% ipython --no-banner

In [1]: import numpy as np

In [2]: from numpy import linalg as LA

In [3]: np.set_printoptions(precision=2, suppress=True, linewidth=200, sign=" ")

In [4]: A = np.loadtxt("m.csv", delimiter=",")

In [5]: print(A)
[[-1.53 -3.1   0.92  0.97 -0.57 -0.87  3.06  1.14  2.53 -1.24  1.88]
 [-3.4   4.03 -1.37  0.52  5.14  0.89  0.   -1.79  0.74  0.99  0.81]
 [-1.   -0.38  0.06  0.84 -0.68  0.41  0.25  0.33 -0.12 -1.23  0.89]
 [ 3.83 -1.31  1.33 -1.81 -0.76 -0.71 -0.55 -0.53 -0.81  2.47 -1.27]
 [-1.01 -2.93  0.47  1.31 -2.94 -0.33  1.57  1.83  0.95 -2.73  1.25]
 [ 0.06  2.82 -1.42 -0.46  0.9   0.45 -1.97 -0.49 -1.1   0.39 -1.57]
 [-3.16  1.8  -2.58  0.94  0.51 -0.39  0.25  1.42  1.76 -2.3  -0.9 ]
 [-0.58  0.8   0.8   0.18  2.14  0.83  0.15 -1.55 -0.5   1.21  1.45]
 [ 1.61 -2.31  0.91 -0.49 -1.65 -0.84  0.78  0.71  0.49  0.19 -0.23]
 [ 2.24  0.05  1.33 -0.88  0.34  0.56 -1.01 -1.44 -1.78  2.02  0.12]
 [-0.72 -2.2  -0.26  0.5  -1.81 -1.13  1.67  1.88  1.96 -1.76 -0.04]
 [ 4.02 -2.29  2.75 -0.9  -2.2   0.61 -0.98 -1.05 -2.76  1.69  0.63]]

In [6]: left, s, Vt = LA.svd(A)

In [7]: print(s.round(2) + 0)
[ 12.45  11.81   5.67   3.7    0.     0.     0.     0.     0.     0.     0.  ]

In [8]: other = left[:, :4] @ np.diag(s[:4]) @ Vt[:4]

In [9]: print(np.round(LA.norm(A - other) / LA.norm(A), 2))
0.0

In [10]: print(LA.matrix_rank(A, rtol=0.05))
4

In [11]: print(np.round(LA.norm(A - other, 2), 2), np.round(s[4], 2))
0.0 0.0

In [12]: print(other.round(2) + 0)
[[-1.53 -3.1   0.92  0.97 -0.57 -0.87  3.06  1.14  2.53 -1.24  1.88]
 [-3.4   4.03 -1.37  0.52  5.14  0.89  0.   -1.79  0.74  0.99  0.81]
 [-1.   -0.38  0.06  0.84 -0.68  0.41  0.25  0.33 -0.12 -1.23  0.89]
 [ 3.83 -1.31  1.33 -1.81 -0.76 -0.71 -0.55 -0.53 -0.81  2.47 -1.27]
 [-1.01 -2.93  0.47  1.31 -2.94 -0.33  1.57  1.83  0.95 -2.73  1.25]
 [ 0.06  2.82 -1.42 -0.46  0.9   0.45 -1.97 -0.49 -1.1   0.39 -1.57]
 [-3.16  1.8  -2.58  0.94  0.51 -0.39  0.25  1.42  1.76 -2.3  -0.9 ]
 [-0.58  0.8   0.8   0.18  2.14  0.83  0.15 -1.55 -0.5   1.21  1.45]
 [ 1.61 -2.31  0.91 -0.49 -1.65 -0.84  0.78  0.71  0.49  0.19 -0.23]
 [ 2.24  0.05  1.33 -0.88  0.34  0.56 -1.01 -1.44 -1.78  2.02  0.12]
 [-0.72 -2.2  -0.26  0.5  -1.81 -1.13  1.67  1.88  1.96 -1.76 -0.04]
 [ 4.02 -2.29  2.75 -0.9  -2.2   0.61 -0.98 -1.05 -2.76  1.69  0.63]]

In [13]: x0 = np.array([7, 8, 0, 9, 0, 7, 4, 3, 7, 1, 5])

In [14]: print(A @ np.eye(11)[5])
[-0.87  0.89  0.41 -0.71 -0.33  0.45 -0.39  0.83 -0.84  0.56 -1.13  0.61]

In [15]: print((A @ x0).argmax())
1

In [16]: print(np.einsum("ij,j->i", A, x0))
[  8.66  24.2    4.76 -18.27   0.91  -2.52   8.79  10.68  -9.78  -6.12  -1.97 -15.56]

In [17]: print(LA.norm(A @ x0) <= LA.norm(A, 2) * LA.norm(x0) + 1e-9)
True

In [18]: print(A @ np.ones(11))
[ 3.19  6.56 -0.63 -0.12 -2.56 -2.39 -2.65  4.93 -0.83  1.55 -1.91 -0.48]

In [19]: print((A * x0).sum(axis=1))
[  8.66  24.2    4.76 -18.27   0.91  -2.52   8.79  10.68  -9.78  -6.12  -1.97 -15.56]

In [20]: print(np.sign((A @ x0).round(6)))
[ 1.  1.  1. -1.  1. -1.  1.  1. -1. -1. -1. -1.]
